$ python3 -q
>>> import numpy as np
>>> import numpy.linalg as la
>>> np.set_printoptions(precision=2, suppress=True, linewidth=120, sign=" ")
>>> def rd(a):
...     return np.round(a, 2) + 0
... 
>>> M = np.loadtxt("dump.csv", delimiter=",")
>>> rd(M)
array([[ 1.  ,  0.  ,  0.  ,  0.  ,  0.  ,  0.  ,  0.  ,  0.  ,  0.  ,  0.  ,  0.  ,  0.  ],
       [ 0.  ,  1.  ,  0.  ,  0.  ,  0.  ,  0.  ,  0.  ,  0.  ,  0.  ,  0.  ,  0.  ,  0.  ],
       [ 0.  ,  0.  , -0.5 ,  0.  ,  0.  ,  0.  ,  0.  ,  0.  ,  0.  ,  0.87,  0.  ,  0.  ],
       [ 0.  ,  0.  ,  0.  ,  1.  ,  0.  ,  0.  ,  0.  ,  0.  ,  0.  ,  0.  ,  0.  ,  0.  ],
       [ 0.  ,  0.  ,  0.  ,  0.  ,  1.  ,  0.  ,  0.  ,  0.  ,  0.  ,  0.  ,  0.  ,  0.  ],
       [ 0.  ,  0.  ,  0.  ,  0.  ,  0.  ,  1.  ,  0.  ,  0.  ,  0.  ,  0.  ,  0.  ,  0.  ],
       [ 0.  ,  0.  ,  0.  ,  0.  ,  0.  ,  0.  ,  1.  ,  0.  ,  0.  ,  0.  ,  0.  ,  0.  ],
       [ 0.  ,  0.  ,  0.  ,  0.  ,  0.  ,  0.  ,  0.  ,  1.  ,  0.  ,  0.  ,  0.  ,  0.  ],
       [ 0.  ,  0.  ,  0.  ,  0.  ,  0.  ,  0.  ,  0.  ,  0.  ,  1.  ,  0.  ,  0.  ,  0.  ],
       [ 0.  ,  0.  , -0.87,  0.  ,  0.  ,  0.  ,  0.  ,  0.  ,  0.  , -0.5 ,  0.  ,  0.  ],
       [ 0.  ,  0.  ,  0.  ,  0.  ,  0.  ,  0.  ,  0.  ,  0.  ,  0.  ,  0.  ,  1.  ,  0.  ],
       [ 0.  ,  0.  ,  0.  ,  0.  ,  0.  ,  0.  ,  0.  ,  0.  ,  0.  ,  0.  ,  0.  ,  1.  ]])
>>> # orthonormal columns
>>> Q, Rm = la.qr(M)
>>> rd(Rm)
array([[ 1.,  0.,  0.,  0.,  0.,  0.,  0.,  0.,  0.,  0.,  0.,  0.],
       [ 0.,  1.,  0.,  0.,  0.,  0.,  0.,  0.,  0.,  0.,  0.,  0.],
       [ 0.,  0.,  1.,  0.,  0.,  0.,  0.,  0.,  0.,  0.,  0.,  0.],
       [ 0.,  0.,  0.,  1.,  0.,  0.,  0.,  0.,  0.,  0.,  0.,  0.],
       [ 0.,  0.,  0.,  0.,  1.,  0.,  0.,  0.,  0.,  0.,  0.,  0.],
       [ 0.,  0.,  0.,  0.,  0.,  1.,  0.,  0.,  0.,  0.,  0.,  0.],
       [ 0.,  0.,  0.,  0.,  0.,  0.,  1.,  0.,  0.,  0.,  0.,  0.],
       [ 0.,  0.,  0.,  0.,  0.,  0.,  0.,  1.,  0.,  0.,  0.,  0.],
       [ 0.,  0.,  0.,  0.,  0.,  0.,  0.,  0.,  1.,  0.,  0.,  0.],
       [ 0.,  0.,  0.,  0.,  0.,  0.,  0.,  0.,  0., -1.,  0.,  0.],
       [ 0.,  0.,  0.,  0.,  0.,  0.,  0.,  0.,  0.,  0.,  1.,  0.],
       [ 0.,  0.,  0.,  0.,  0.,  0.,  0.,  0.,  0.,  0.,  0.,  1.]])
>>> print(Q.shape, Rm.shape)
(12, 12) (12, 12)
>>> print(rd(Q))
[[ 1.    0.    0.    0.    0.    0.    0.    0.    0.    0.    0.    0.  ]
 [ 0.    1.    0.    0.    0.    0.    0.    0.    0.    0.    0.    0.  ]
 [ 0.    0.   -0.5   0.    0.    0.    0.    0.    0.   -0.87  0.    0.  ]
 [ 0.    0.    0.    1.    0.    0.    0.    0.    0.    0.    0.    0.  ]
 [ 0.    0.    0.    0.    1.    0.    0.    0.    0.    0.    0.    0.  ]
 [ 0.    0.    0.    0.    0.    1.    0.    0.    0.    0.    0.    0.  ]
 [ 0.    0.    0.    0.    0.    0.    1.    0.    0.    0.    0.    0.  ]
 [ 0.    0.    0.    0.    0.    0.    0.    1.    0.    0.    0.    0.  ]
 [ 0.    0.    0.    0.    0.    0.    0.    0.    1.    0.    0.    0.  ]
 [ 0.    0.   -0.87  0.    0.    0.    0.    0.    0.    0.5   0.    0.  ]
 [ 0.    0.    0.    0.    0.    0.    0.    0.    0.    0.    1.    0.  ]
 [ 0.    0.    0.    0.    0.    0.    0.    0.    0.    0.    0.    1.  ]]
>>> rd(Q @ Rm)
array([[ 1.  ,  0.  ,  0.  ,  0.  ,  0.  ,  0.  ,  0.  ,  0.  ,  0.  ,  0.  ,  0.  ,  0.  ],
       [ 0.  ,  1.  ,  0.  ,  0.  ,  0.  ,  0.  ,  0.  ,  0.  ,  0.  ,  0.  ,  0.  ,  0.  ],
       [ 0.  ,  0.  , -0.5 ,  0.  ,  0.  ,  0.  ,  0.  ,  0.  ,  0.  ,  0.87,  0.  ,  0.  ],
       [ 0.  ,  0.  ,  0.  ,  1.  ,  0.  ,  0.  ,  0.  ,  0.  ,  0.  ,  0.  ,  0.  ,  0.  ],
       [ 0.  ,  0.  ,  0.  ,  0.  ,  1.  ,  0.  ,  0.  ,  0.  ,  0.  ,  0.  ,  0.  ,  0.  ],
       [ 0.  ,  0.  ,  0.  ,  0.  ,  0.  ,  1.  ,  0.  ,  0.  ,  0.  ,  0.  ,  0.  ,  0.  ],
       [ 0.  ,  0.  ,  0.  ,  0.  ,  0.  ,  0.  ,  1.  ,  0.  ,  0.  ,  0.  ,  0.  ,  0.  ],
       [ 0.  ,  0.  ,  0.  ,  0.  ,  0.  ,  0.  ,  0.  ,  1.  ,  0.  ,  0.  ,  0.  ,  0.  ],
       [ 0.  ,  0.  ,  0.  ,  0.  ,  0.  ,  0.  ,  0.  ,  0.  ,  1.  ,  0.  ,  0.  ,  0.  ],
       [ 0.  ,  0.  , -0.87,  0.  ,  0.  ,  0.  ,  0.  ,  0.  ,  0.  , -0.5 ,  0.  ,  0.  ],
       [ 0.  ,  0.  ,  0.  ,  0.  ,  0.  ,  0.  ,  0.  ,  0.  ,  0.  ,  0.  ,  1.  ,  0.  ],
       [ 0.  ,  0.  ,  0.  ,  0.  ,  0.  ,  0.  ,  0.  ,  0.  ,  0.  ,  0.  ,  0.  ,  1.  ]])
>>> rd(la.det(M))
np.float64(1.0)
>>> print(rd(np.sort(la.eigvals(M).real)))
[-0.5 -0.5  1.   1.   1.   1.   1.   1.   1.   1.   1.   1. ]
>>> u = np.array([3, 6, -9, -1, -9, -6, 8, -3, -6, -1, 7, -8])
>>> A2 = M + np.outer(u, np.eye(12)[5])
>>> la.matrix_rank(la.inv(A2) - la.inv(M), tol=1e-8)
np.int64(1)
>>> la.matrix_rank(A2 - M)
np.int64(1)
>>> rd(M @ M.T)
array([[ 1.,  0.,  0.,  0.,  0.,  0.,  0.,  0.,  0.,  0.,  0.,  0.],
       [ 0.,  1.,  0.,  0.,  0.,  0.,  0.,  0.,  0.,  0.,  0.,  0.],
       [ 0.,  0.,  1.,  0.,  0.,  0.,  0.,  0.,  0.,  0.,  0.,  0.],
       [ 0.,  0.,  0.,  1.,  0.,  0.,  0.,  0.,  0.,  0.,  0.,  0.],
       [ 0.,  0.,  0.,  0.,  1.,  0.,  0.,  0.,  0.,  0.,  0.,  0.],
       [ 0.,  0.,  0.,  0.,  0.,  1.,  0.,  0.,  0.,  0.,  0.,  0.],
       [ 0.,  0.,  0.,  0.,  0.,  0.,  1.,  0.,  0.,  0.,  0.,  0.],
       [ 0.,  0.,  0.,  0.,  0.,  0.,  0.,  1.,  0.,  0.,  0.,  0.],
       [ 0.,  0.,  0.,  0.,  0.,  0.,  0.,  0.,  1.,  0.,  0.,  0.],
       [ 0.,  0.,  0.,  0.,  0.,  0.,  0.,  0.,  0.,  1.,  0.,  0.],
       [ 0.,  0.,  0.,  0.,  0.,  0.,  0.,  0.,  0.,  0.,  1.,  0.],
       [ 0.,  0.,  0.,  0.,  0.,  0.,  0.,  0.,  0.,  0.,  0.,  1.]])
>>> rd(la.pinv(M))
array([[ 1.  ,  0.  ,  0.  ,  0.  ,  0.  ,  0.  ,  0.  ,  0.  ,  0.  ,  0.  ,  0.  ,  0.  ],
       [ 0.  ,  1.  ,  0.  ,  0.  ,  0.  ,  0.  ,  0.  ,  0.  ,  0.  ,  0.  ,  0.  ,  0.  ],
       [ 0.  ,  0.  , -0.5 ,  0.  ,  0.  ,  0.  ,  0.  ,  0.  ,  0.  , -0.87,  0.  ,  0.  ],
       [ 0.  ,  0.  ,  0.  ,  1.  ,  0.  ,  0.  ,  0.  ,  0.  ,  0.  ,  0.  ,  0.  ,  0.  ],
       [ 0.  ,  0.  ,  0.  ,  0.  ,  1.  ,  0.  ,  0.  ,  0.  ,  0.  ,  0.  ,  0.  ,  0.  ],
       [ 0.  ,  0.  ,  0.  ,  0.  ,  0.  ,  1.  ,  0.  ,  0.  ,  0.  ,  0.  ,  0.  ,  0.  ],
       [ 0.  ,  0.  ,  0.  ,  0.  ,  0.  ,  0.  ,  1.  ,  0.  ,  0.  ,  0.  ,  0.  ,  0.  ],
       [ 0.  ,  0.  ,  0.  ,  0.  ,  0.  ,  0.  ,  0.  ,  1.  ,  0.  ,  0.  ,  0.  ,  0.  ],
       [ 0.  ,  0.  ,  0.  ,  0.  ,  0.  ,  0.  ,  0.  ,  0.  ,  1.  ,  0.  ,  0.  ,  0.  ],
       [ 0.  ,  0.  ,  0.87,  0.  ,  0.  ,  0.  ,  0.  ,  0.  ,  0.  , -0.5 ,  0.  ,  0.  ],
       [ 0.  ,  0.  ,  0.  ,  0.  ,  0.  ,  0.  ,  0.  ,  0.  ,  0.  ,  0.  ,  1.  ,  0.  ],
       [ 0.  ,  0.  ,  0.  ,  0.  ,  0.  ,  0.  ,  0.  ,  0.  ,  0.  ,  0.  ,  0.  ,  1.  ]])
>>> rd(M.T @ M)
array([[ 1.,  0.,  0.,  0.,  0.,  0.,  0.,  0.,  0.,  0.,  0.,  0.],
       [ 0.,  1.,  0.,  0.,  0.,  0.,  0.,  0.,  0.,  0.,  0.,  0.],
       [ 0.,  0.,  1.,  0.,  0.,  0.,  0.,  0.,  0.,  0.,  0.,  0.],
       [ 0.,  0.,  0.,  1.,  0.,  0.,  0.,  0.,  0.,  0.,  0.,  0.],
       [ 0.,  0.,  0.,  0.,  1.,  0.,  0.,  0.,  0.,  0.,  0.,  0.],
       [ 0.,  0.,  0.,  0.,  0.,  1.,  0.,  0.,  0.,  0.,  0.,  0.],
       [ 0.,  0.,  0.,  0.,  0.,  0.,  1.,  0.,  0.,  0.,  0.,  0.],
       [ 0.,  0.,  0.,  0.,  0.,  0.,  0.,  1.,  0.,  0.,  0.,  0.],
       [ 0.,  0.,  0.,  0.,  0.,  0.,  0.,  0.,  1.,  0.,  0.,  0.],
       [ 0.,  0.,  0.,  0.,  0.,  0.,  0.,  0.,  0.,  1.,  0.,  0.],
       [ 0.,  0.,  0.,  0.,  0.,  0.,  0.,  0.,  0.,  0.,  1.,  0.],
       [ 0.,  0.,  0.,  0.,  0.,  0.,  0.,  0.,  0.,  0.,  0.,  1.]])
>>> print(M[:, 5] @ M[:, 2])
0.0
>>> rd(la.norm(M, axis=0))
array([ 1.,  1.,  1.,  1.,  1.,  1.,  1.,  1.,  1.,  1.,  1.,  1.])
